>>> import numpy as np
>>> np.set_printoptions(suppress=True, linewidth=140)
>>> def rd(a):
...     return np.round(a, 3) + 0
... 
>>> feats = np.load("a.npy")
>>> feats
array([[ 1.287, -0.987, -0.233, -0.042, -0.43 , -0.101, -1.122,  1.836, -0.359],
       [ 0.1  , -0.4  , -0.5  ,  0.9  ,  0.4  ,  0.4  , -0.6  , -0.5  ,  0.5  ],
       [ 0.9  , -0.9  , -0.7  ,  0.2  , -0.5  , -0.1  , -0.9  ,  2.2  , -0.5  ],
       [ 0.2  , -0.5  ,  0.8  ,  1.9  , -1.1  , -0.3  , -0.2  ,  0.2  ,  0.8  ],
       [-2.1  , -1.   , -1.5  ,  0.7  , -0.5  , -0.2  , -0.2  ,  0.6  ,  1.3  ]])
>>> t = np.radians(15)
>>> r_ = np.eye(9)
>>> r_[8, 8] = r_[1, 1] = np.cos(t)
>>> r_[8, 1], r_[1, 8] = -np.sin(t), np.sin(t)
>>> rd(r_)
array([[ 1.   ,  0.   ,  0.   ,  0.   ,  0.   ,  0.   ,  0.   ,  0.   ,  0.   ],
       [ 0.   ,  0.966,  0.   ,  0.   ,  0.   ,  0.   ,  0.   ,  0.   ,  0.259],
       [ 0.   ,  0.   ,  1.   ,  0.   ,  0.   ,  0.   ,  0.   ,  0.   ,  0.   ],
       [ 0.   ,  0.   ,  0.   ,  1.   ,  0.   ,  0.   ,  0.   ,  0.   ,  0.   ],
       [ 0.   ,  0.   ,  0.   ,  0.   ,  1.   ,  0.   ,  0.   ,  0.   ,  0.   ],
       [ 0.   ,  0.   ,  0.   ,  0.   ,  0.   ,  1.   ,  0.   ,  0.   ,  0.   ],
       [ 0.   ,  0.   ,  0.   ,  0.   ,  0.   ,  0.   ,  1.   ,  0.   ,  0.   ],
       [ 0.   ,  0.   ,  0.   ,  0.   ,  0.   ,  0.   ,  0.   ,  1.   ,  0.   ],
       [ 0.   , -0.259,  0.   ,  0.   ,  0.   ,  0.   ,  0.   ,  0.   ,  0.966]])
>>> A2 = feats @ r_.T
>>> rd(np.abs(A2 - feats).max(axis=0))
array([0.   , 0.371, 0.   , 0.   , 0.   , 0.   , 0.   , 0.   , 0.268])
>>> rd(np.linalg.det(r_)), rd(np.trace(r_))
(np.float64(1.0), np.float64(8.932))
>>> np.allclose(feats @ feats.T, A2 @ A2.T)
True
>>> F = np.load("test10.npy")
>>> F
array([[ 6,  8,  0,  5,  6,  0],
       [ 5, -6, -5, -7, -4,  0],
       [ 7,  4, -5, -7,  7,  0],
       [-5, -8,  0, -4,  6,  0],
       [ 8, -3, -2,  9, -8,  0],
       [ 0,  0,  0,  0,  0, -5]])
>>> # 2 groups of indices that never mix
>>> Uu, sig, VT = np.linalg.svd(F)
>>> np.argmax(sig[:-1] / (sig[1:] + 1e-6)) + 1
np.int64(5)
>>> A2 = Uu[:, :5] @ np.diag(sig[:5]) @ VT[:5]
>>> rd(np.linalg.norm(F - A2, 2)), rd(sig[5])
(np.float64(0.449), np.float64(0.449))
>>> rd(np.linalg.norm(F - A2) / np.linalg.norm(F))
np.float64(0.015)
